In [1]: import numpy as np

In [2]: np.set_printoptions(suppress=True, linewidth=140)

In [3]: J = np.diag(np.array([-3, -2, 0, 1, 3, -3, 1, 1, 2])) + 5 * np.eye(9, k=1) + 5 * np.eye(9, k=-1)

In [4]: print(J)
[[-3.  5.  0.  0.  0.  0.  0.  0.  0.]
 [ 5. -2.  5.  0.  0.  0.  0.  0.  0.]
 [ 0.  5.  0.  5.  0.  0.  0.  0.  0.]
 [ 0.  0.  5.  1.  5.  0.  0.  0.  0.]
 [ 0.  0.  0.  5.  3.  5.  0.  0.  0.]
 [ 0.  0.  0.  0.  5. -3.  5.  0.  0.]
 [ 0.  0.  0.  0.  0.  5.  1.  5.  0.]
 [ 0.  0.  0.  0.  0.  0.  5.  1.  5.]
 [ 0.  0.  0.  0.  0.  0.  0.  5.  2.]]

In [5]: th = np.radians(72)

In [6]: Rm = np.eye(9)

In [7]: Rm[1, 1] = Rm[5, 5] = np.cos(th)

In [8]: Rm[1, 5], Rm[5, 1] = -np.sin(th), np.sin(th)

In [9]: print(Rm.round(2))
[[ 1.    0.    0.    0.    0.    0.    0.    0.    0.  ]
 [ 0.    0.31  0.    0.    0.   -0.95  0.    0.    0.  ]
 [ 0.    0.    1.    0.    0.    0.    0.    0.    0.  ]
 [ 0.    0.    0.    1.    0.    0.    0.    0.    0.  ]
 [ 0.    0.    0.    0.    1.    0.    0.    0.    0.  ]
 [ 0.    0.95  0.    0.    0.    0.31  0.    0.    0.  ]
 [ 0.    0.    0.    0.    0.    0.    1.    0.    0.  ]
 [ 0.    0.    0.    0.    0.    0.    0.    1.    0.  ]
 [ 0.    0.    0.    0.    0.    0.    0.    0.    1.  ]]

In [10]: out = J @ Rm.T

In [11]: print(np.round(np.linalg.svd(J, compute_uv=False), 2), np.round(np.linalg.svd(out, compute_uv=False), 2))
[10.19  9.81  8.92  8.61  5.74  5.41  3.65  2.92  0.32] [10.19  9.81  8.92  8.61  5.74  5.41  3.65  2.92  0.32]

In [12]: print(np.allclose(np.linalg.norm(J, axis=1), np.linalg.norm(out, axis=1)))
True

In [13]: print(out.round(2))
[[-3.    1.55  0.    0.    0.    4.76  0.    0.    0.  ]
 [ 5.   -0.62  5.    0.    0.   -1.9   0.    0.    0.  ]
 [ 0.    1.55  0.    5.    0.    4.76  0.    0.    0.  ]
 [ 0.    0.    5.    1.    5.    0.    0.    0.    0.  ]
 [ 0.   -4.76  0.    5.    3.    1.55  0.    0.    0.  ]
 [ 0.    2.85  0.    0.    5.   -0.93  5.    0.    0.  ]
 [ 0.   -4.76  0.    0.    0.    1.55  1.    5.    0.  ]
 [ 0.    0.    0.    0.    0.    0.    5.    1.    5.  ]
 [ 0.    0.    0.    0.    0.    0.    0.    5.    2.  ]]
